% python3 -q
>>> import numpy as np
>>> np.set_printoptions(suppress=True, linewidth=120)
>>> rnd = lambda a: np.round(a, 2) + 0
>>> W0 = np.array([[1, 1, -1, -1, 1, 1, -1, -1],
...     [1, 1, 1, 1, -1, -1, -1, -1],
...     [1, -1, 1, -1, 1, -1, 1, -1],
...     [1, -1, -1, 1, -1, 1, 1, -1],
...     [1, 1, 1, 1, 1, 1, 1, 1],
...     [1, -1, -1, 1, 1, -1, -1, 1],
...     [1, -1, 1, -1, -1, 1, -1, 1],
...     [1, 1, -1, -1, -1, -1, 1, 1]])
>>> vec = np.array([6, 9, 4, 9, 0, 0, 4, 9])
>>> rhs = W0 @ vec
>>> beta, lr = np.zeros(8), 1 / np.linalg.norm(W0, 2) ** 2
>>> for i in range(5):
...     beta -= lr * W0.T @ (W0 @ beta - rhs)
...     if i % 1 == 0: print(i, round(np.linalg.norm(W0 @ beta - rhs), 2))
... 
0 0.0
1 0.0
2 0.0
3 0.0
4 0.0
>>> rnd(beta)
array([6., 9., 4., 9., 0., 0., 4., 9.])
>>> rnd(np.linalg.cond(W0))
np.float64(1.0)
>>> Y = W0 / np.linalg.norm(W0, axis=1, keepdims=True)
>>> C2 = Y @ Y.T
>>> np.degrees(np.arccos(np.clip(C2[3, 7], -1, 1)))
np.float64(90.0)
>>> rnd(C2)
array([[1., 0., 0., 0., 0., 0., 0., 0.],
       [0., 1., 0., 0., 0., 0., 0., 0.],
       [0., 0., 1., 0., 0., 0., 0., 0.],
       [0., 0., 0., 1., 0., 0., 0., 0.],
       [0., 0., 0., 0., 1., 0., 0., 0.],
       [0., 0., 0., 0., 0., 1., 0., 0.],
       [0., 0., 0., 0., 0., 0., 1., 0.],
       [0., 0., 0., 0., 0., 0., 0., 1.]])
>>> (np.abs(C2) > 0.9).astype(int)
array([[1, 0, 0, 0, 0, 0, 0, 0],
       [0, 1, 0, 0, 0, 0, 0, 0],
       [0, 0, 1, 0, 0, 0, 0, 0],
       [0, 0, 0, 1, 0, 0, 0, 0],
       [0, 0, 0, 0, 1, 0, 0, 0],
       [0, 0, 0, 0, 0, 1, 0, 0],
       [0, 0, 0, 0, 0, 0, 1, 0],
       [0, 0, 0, 0, 0, 0, 0, 1]])
>>> r0 = np.array([0, 1, -1, -1, 2, 2, 0, -2])
>>> Y = W0 + np.outer(r0, np.eye(8)[0])
>>> Y
array([[ 1.,  1., -1., -1.,  1.,  1., -1., -1.],
       [ 2.,  1.,  1.,  1., -1., -1., -1., -1.],
       [ 0., -1.,  1., -1.,  1., -1.,  1., -1.],
       [ 0., -1., -1.,  1., -1.,  1.,  1., -1.],
       [ 3.,  1.,  1.,  1.,  1.,  1.,  1.,  1.],
       [ 3., -1., -1.,  1.,  1., -1., -1.,  1.],
       [ 1., -1.,  1., -1., -1.,  1., -1.,  1.],
       [-1.,  1., -1., -1., -1., -1.,  1.,  1.]])
>>> np.linalg.matrix_rank(np.linalg.inv(Y) - np.linalg.inv(W0), tol=1e-8)
np.int64(1)
